% python3 -q
>>> import numpy as np
>>> import numpy.linalg as la
>>> np.set_printoptions(precision=1, suppress=True, linewidth=100, floatmode="fixed")
>>> F = np.load("a.npy")
>>> F
array([[-0.7, -0.9,  1.3,  0.5,  0.7],
       [-0.9, -1.2, -0.9,  0.1, -0.7],
       [ 1.3, -0.9,  0.5, -0.2, -0.2],
       [ 0.5,  0.1, -0.2,  1.9, -0.1],
       [ 0.7, -0.7, -0.2, -0.1, -0.4]])
>>> Uu, s, VT = la.svd(F)
>>> np.argmax(s[:-1] / (s[1:] + 1e-6)) + 1
np.int64(4)
>>> M2 = Uu[:, :4] @ np.diag(s[:4]) @ VT[:4]
>>> la.matrix_rank(M2)
np.int64(4)
>>> M2
array([[-0.7, -0.9,  1.3,  0.5,  0.7],
       [-0.9, -1.2, -0.9,  0.1, -0.7],
       [ 1.3, -0.9,  0.5, -0.2, -0.2],
       [ 0.5,  0.1, -0.2,  1.9, -0.1],
       [ 0.7, -0.7, -0.2, -0.1, -0.4]])
>>> np.round(np.abs(F - M2).max(), 1)
np.float64(0.0)
>>> np.abs(np.diag(la.qr(M2)[1])) > 1e-9
array([ True,  True,  True,  True, False])
>>> rk = la.matrix_rank(F)
>>> rk
np.int64(4)
>>> ns = la.svd(F)[2][rk:].T
>>> ns.shape
(5, 1)
>>> ns[:, 0] / ns[np.abs(ns[:, 0]).round(6).argmax(), 0]
array([ 0.2, -0.3, -0.6, -0.1,  1.0])
>>> [int(la.matrix_rank(F[:, :j + 1])) for j in range(5)]
[1, 2, 3, 4, 4]
>>> [int(la.matrix_rank(np.delete(F, i, axis=0))) for i in range(5)]
[4, 4, 4, 4, 4]
>>> np.round(F @ ns, 1) + 0
array([[0.0],
       [0.0],
       [0.0],
       [0.0],
       [0.0]])
>>> np.allclose(F @ ns, 0)
True
>>> np.round(ns @ ns.T, 1) + 0
array([[ 0.0,  0.0, -0.1,  0.0,  0.1],
       [ 0.0,  0.0,  0.1,  0.0, -0.2],
       [-0.1,  0.1,  0.3,  0.0, -0.4],
       [ 0.0,  0.0,  0.0,  0.0,  0.0],
       [ 0.1, -0.2, -0.4,  0.0,  0.7]])
>>> [int(la.matrix_rank(F[:i])) for i in range(1, len(F) + 1)]
[1, 2, 3, 4, 4]
>>> la.matrix_rank(F.T @ F), la.matrix_rank(F @ F.T)
(np.int64(4), np.int64(4))
>>> Uu, s, VT = la.svd(F)
>>> vecs = VT[:(s > 1e-8).sum()]
>>> rng = np.random.default_rng(25)
>>> vec = F[4] + -2 * F[0] + rng.integers(2) * np.eye(5)[4]
>>> vec
array([ 2.2,  1.2, -2.9, -1.0, -0.9])
>>> np.diag(vecs.T @ vecs)
array([1.0, 1.0, 0.7, 1.0, 0.3])
>>> np.round(la.norm(vec - vecs.T @ vecs @ vec), 1)
np.float64(0.8)
>>> np.round(vecs.T @ vecs, 1) + 0
array([[ 1.0,  0.0,  0.1,  0.0, -0.1],
       [ 0.0,  1.0, -0.1,  0.0,  0.2],
       [ 0.1, -0.1,  0.7,  0.0,  0.4],
       [ 0.0,  0.0,  0.0,  1.0,  0.0],
       [-0.1,  0.2,  0.4,  0.0,  0.3]])
>>> np.allclose(vecs.T @ vecs @ vec, vec)
False
>>> la.matrix_rank(np.vstack([F, vec]))
np.int64(5)
>>> idx = rng.permutation(5)
>>> idx
array([2, 1, 3, 4, 0])
>>> M2 = F[idx][:, idx]
>>> np.round(np.trace(M2), 1)
np.float64(-0.0)
>>> np.diag(M2)
array([ 0.5, -1.2,  1.9, -0.4, -0.7])
>>> np.round(np.sort(np.abs(la.eigvals(M2))), 1) + 0
array([0.0, 2.0, 2.0, 2.0, 2.0])
>>> Q, _ = la.qr(np.array([[-0.7, 0.8, 1.2], [1.1, 0.6, -0.4], [0.1, -0.1, 1.0]]))
>>> W0 = 2 * Q
>>> W0.round(1) + 0
array([[-1.1, -1.7,  0.3],
       [ 1.7, -1.1,  0.0],
       [ 0.2,  0.2,  2.0]])
>>> np.diff(W0, axis=0)
array([[ 2.8,  0.6, -0.3],
       [-1.5,  1.3,  2.0]])
>>> np.count_nonzero(W0)
np.int64(9)
>>> W0.shape
(3, 3)
>>> W0.sum(axis=1)
array([-2.5,  0.6,  2.3])
>>> W0[3]
Traceback (most recent call last):
  File "<python-input-47>", line 1, in <module>
    W0[3]
    ~~^^^
IndexError: index 3 is out of bounds for axis 0 with size 3
>>> round(float(np.abs(W0).max()), 1)
2.0
>>> np.unravel_index(np.abs(W0).argmax(), W0.shape)
(np.int64(2), np.int64(2))
>>> W0.mean(axis=0)
array([ 0.3, -0.8,  0.7])
>>> f, r1 = W0[2], W0[1]
>>> np.round(f @ r1, 1)
np.float64(-0.0)
>>> pr = (f @ r1) / (f @ f) * f
>>> pr.round(1) + 0
array([0.0, 0.0, 0.0])
>>> f = np.array([3, 2, 1])
>>> np.round(np.correlate(W0[2], W0[1], "full"), 1) + 0
array([ 0.0, -0.2,  0.0, -1.8,  3.3])
>>> round(W0[:, 2] @ W0[:, 0], 1)
np.float64(-0.0)
>>> la.svd(W0, compute_uv=False)
array([2.0, 2.0, 2.0])
>>> np.round(la.pinv(W0), 1) + 0
array([[-0.3,  0.4,  0.0],
       [-0.4, -0.3,  0.1],
       [ 0.1,  0.0,  0.5]])
>>> np.round(W0.T @ W0, 1) + 0
array([[4.0, 0.0, 0.0],
       [0.0, 4.0, 0.0],
       [0.0, 0.0, 4.0]])
>>> K = np.load("data.npy")
>>> K
array([[ 0,  0,  0,  0,  0,  0,  0],
       [ 0, -2,  0,  0,  0,  0,  0],
       [ 0,  0,  0, -1,  0,  0,  0],
       [ 0,  0,  0,  0, -1,  0,  0],
       [-1,  0,  0,  0,  0,  0,  0],
       [ 0,  0,  0,  0,  0,  1,  0],
       [ 0,  0, -1,  0,  0,  0,  0]])
>>> Uu, s, VT = la.svd(K, full_matrices=False)
>>> np.cumsum(s ** 2) / np.sum(s ** 2)
array([0.4, 0.6, 0.7, 0.8, 0.9, 1.0, 1.0])
>>> (s > 1e-8).sum()
np.int64(6)
>>> theta = np.radians(180)
>>> r_ = np.eye(7)
>>> r_[6, 6] = r_[5, 5] = np.cos(theta)
>>> r_[6, 5], r_[5, 6] = -np.sin(theta), np.sin(theta)
>>> r_.round(1) + 0
array([[ 1.0,  0.0,  0.0,  0.0,  0.0,  0.0,  0.0],
       [ 0.0,  1.0,  0.0,  0.0,  0.0,  0.0,  0.0],
       [ 0.0,  0.0,  1.0,  0.0,  0.0,  0.0,  0.0],
       [ 0.0,  0.0,  0.0,  1.0,  0.0,  0.0,  0.0],
       [ 0.0,  0.0,  0.0,  0.0,  1.0,  0.0,  0.0],
       [ 0.0,  0.0,  0.0,  0.0,  0.0, -1.0,  0.0],
       [ 0.0,  0.0,  0.0,  0.0,  0.0,  0.0, -1.0]])
>>> M2 = K @ r_.T
>>> la.svd(K, compute_uv=False), la.svd(M2, compute_uv=False)
(array([2.0, 1.0, 1.0, 1.0, 1.0, 1.0, 0.0]), array([2.0, 1.0, 1.0, 1.0, 1.0, 1.0, 0.0]))
>>> M2.round(1) + 0
array([[ 0.0,  0.0,  0.0,  0.0,  0.0,  0.0,  0.0],
       [ 0.0, -2.0,  0.0,  0.0,  0.0,  0.0,  0.0],
       [ 0.0,  0.0,  0.0, -1.0,  0.0,  0.0,  0.0],
       [ 0.0,  0.0,  0.0,  0.0, -1.0,  0.0,  0.0],
       [-1.0,  0.0,  0.0,  0.0,  0.0,  0.0,  0.0],
       [ 0.0,  0.0,  0.0,  0.0,  0.0, -1.0,  0.0],
       [ 0.0,  0.0, -1.0,  0.0,  0.0,  0.0,  0.0]])
>>> np.allclose(la.norm(K, axis=1), la.norm(M2, axis=1))
True
>>> np.allclose(K @ K.T, M2 @ M2.T)
True
>>> np.sort(la.eigvals(K).real)
array([-2.0,  0.0,  0.0,  0.0,  0.0,  0.0,  1.0])
>>> (la.matrix_power((K != 0) + (K.T != 0) + np.eye(7), 7) > 0).astype(int)
array([[1, 0, 1, 1, 1, 0, 1],
       [0, 1, 0, 0, 0, 0, 0],
       [1, 0, 1, 1, 1, 0, 1],
       [1, 0, 1, 1, 1, 0, 1],
       [1, 0, 1, 1, 1, 0, 1],
       [0, 0, 0, 0, 0, 1, 0],
       [1, 0, 1, 1, 1, 0, 1]])
>>> round(float(la.det(K)), 1)
0.0
>>> (K != 0).astype(int)
array([[0, 0, 0, 0, 0, 0, 0],
       [0, 1, 0, 0, 0, 0, 0],
       [0, 0, 0, 1, 0, 0, 0],
       [0, 0, 0, 0, 1, 0, 0],
       [1, 0, 0, 0, 0, 0, 0],
       [0, 0, 0, 0, 0, 1, 0],
       [0, 0, 1, 0, 0, 0, 0]])
